% ipython --no-banner

In [1]: import numpy as np

In [2]: import numpy.linalg as la

In [3]: np.set_printoptions(precision=2, suppress=True, linewidth=200, sign=" ")

In [4]: A = np.array([[-1.7, 0.2, -0.1, 0.1, 0.4],
   ...:     [0.4, 1.5, 0.7, -0.8, -2.2],
   ...:     [1.2, 0.0, 0.5, -1.1, -0.4],
   ...:     [1.4, -1.0, 0.2, -1.1, -0.4],
   ...:     [-1.6, 0.5, -0.8, -1.5, -1.9],
   ...:     [0.1, 0.9, -2.3, 0.4, 0.4]])

In [5]: A
Out[5]: 
array([[-1.7,  0.2, -0.1,  0.1,  0.4],
       [ 0.4,  1.5,  0.7, -0.8, -2.2],
       [ 1.2,  0. ,  0.5, -1.1, -0.4],
       [ 1.4, -1. ,  0.2, -1.1, -0.4],
       [-1.6,  0.5, -0.8, -1.5, -1.9],
       [ 0.1,  0.9, -2.3,  0.4,  0.4]])

In [6]: proj = A @ la.solve(A.T @ A, A.T)

In [7]: round(float(np.trace(proj)), 2)
Out[7]: 5.0

In [8]: proj @ A[:, 2]
Out[8]: array([-0.1,  0.7,  0.5,  0.2, -0.8, -2.3])

In [9]: other = np.c_[A[:, :1] @ np.array([[3]]), np.array([2, 3, 1, 1, -1, -3])]

In [10]: other
Out[10]: 
array([[-5.1,  2. ],
       [ 1.2,  3. ],
       [ 3.6,  1. ],
       [ 4.2,  1. ],
       [-4.8, -1. ],
       [ 0.3, -3. ]])

In [11]: la.matrix_rank(other)
Out[11]: np.int64(2)

In [12]: np.round(la.norm(other - A @ la.lstsq(A, other)[0], axis=0), 2) + 0
Out[12]: array([ 0. ,  2.2])

In [13]: la.norm(la.qr(A)[0].T @ other, axis=0) ** 2 / ((other ** 2).sum(axis=0) + 1e-12)
Out[13]: array([ 1.  ,  0.81])

In [14]: np.round(la.lstsq(A, other[:, 0])[0], 2) + 0
Out[14]: array([ 3.,  0.,  0.,  0.,  0.])

In [15]: A - A[0]
Out[15]: 
array([[ 0. ,  0. ,  0. ,  0. ,  0. ],
       [ 2.1,  1.3,  0.8, -0.9, -2.6],
       [ 2.9, -0.2,  0.6, -1.2, -0.8],
       [ 3.1, -1.2,  0.3, -1.2, -0.8],
       [ 0.1,  0.3, -0.7, -1.6, -2.3],
       [ 1.8,  0.7, -2.2,  0.3,  0. ]])

In [16]: la.svd(A, compute_uv=False)
Out[16]: array([ 3.79,  3.4 ,  2.3 ,  1.77,  0.58])

In [17]: A[:, 5]
Traceback (most recent call last):
  Cell In[17], line 1
    A[:, 5]
IndexError: index 5 is out of bounds for axis 1 with size 5


In [18]: la.matrix_rank(A)
Out[18]: np.int64(5)
